% ipython --no-banner

In [1]: import numpy as np

In [2]: from numpy import linalg as LA

In [3]: np.set_printoptions(suppress=True, linewidth=140)

In [4]: K = np.load("m.npy")

In [5]: print(K)
[[4. 1. 0. 0. 0. 0. 0.]
 [0. 4. 1. 0. 0. 0. 0.]
 [0. 0. 4. 1. 0. 0. 0.]
 [0. 0. 0. 4. 1. 0. 0.]
 [0. 0. 0. 0. 4. 1. 0.]
 [0. 0. 0. 0. 0. 4. 1.]
 [0. 0. 0. 0. 0. 0. 4.]]

In [6]: print(LA.matrix_rank(K - K[0, 0] * np.eye(7)))
6

In [7]: print(np.round(np.sort(LA.eigvals(K)), 2))
[4. 4. 4. 4. 4. 4. 4.]

In [8]: feats = np.load("x.npy")

In [9]: print(feats)
[[ 0  0  0  0  0  0  0]
 [21 17 19 20 26 13  6]
 [ 0  0  0  0  0  0  0]
 [ 0  0  0  0  0  0  0]
 [ 8  0  0  0  0 14  0]
 [34 15 16 22 38 27  5]
 [ 0  5  1  0  0  0  0]
 [ 0  1  0  0  0  0  0]
 [ 0  0  0  0  0  0  0]
 [ 3 23 28 21 11  0  9]
 [ 0  0  0  0  0  0  0]
 [ 0 21 25 14  0  0  8]
 [11 13 13 12 14  5  4]
 [10  0  0  0  5 12  0]
 [12 17 19 17 17  4  6]
 [ 0 15 16  4  0  0  5]
 [29 19 22 25 35 20  7]
 [ 0 19 22 15  5  0  7]
 [ 6  5  1  1  5  4  0]
 [ 3  5  1  0  2  1  0]
 [ 0  0  0  0  0  0  0]
 [ 0  5  1  0  0  0  0]
 [12  5  1  3 11 10  0]
 [ 0  5  1  0  0  0  0]
 [ 0  0  0  0  0  0  0]]

In [10]: # row 2 repeats row 0

In [11]: left, sig, Vh = LA.svd(feats)

In [12]: print(np.argmax(sig[:-1] / (sig[1:] + 1e-6)) + 1)
6

In [13]: other = left[:, :6] @ np.diag(sig[:6]) @ Vh[:6]

In [14]: print(np.round(np.abs(feats - other).max(), 2))
0.07

In [15]: print(LA.matrix_rank(feats, rtol=0.05))
4

In [16]: print(round(LA.norm(feats - other) / LA.norm(feats), 2))
0.0
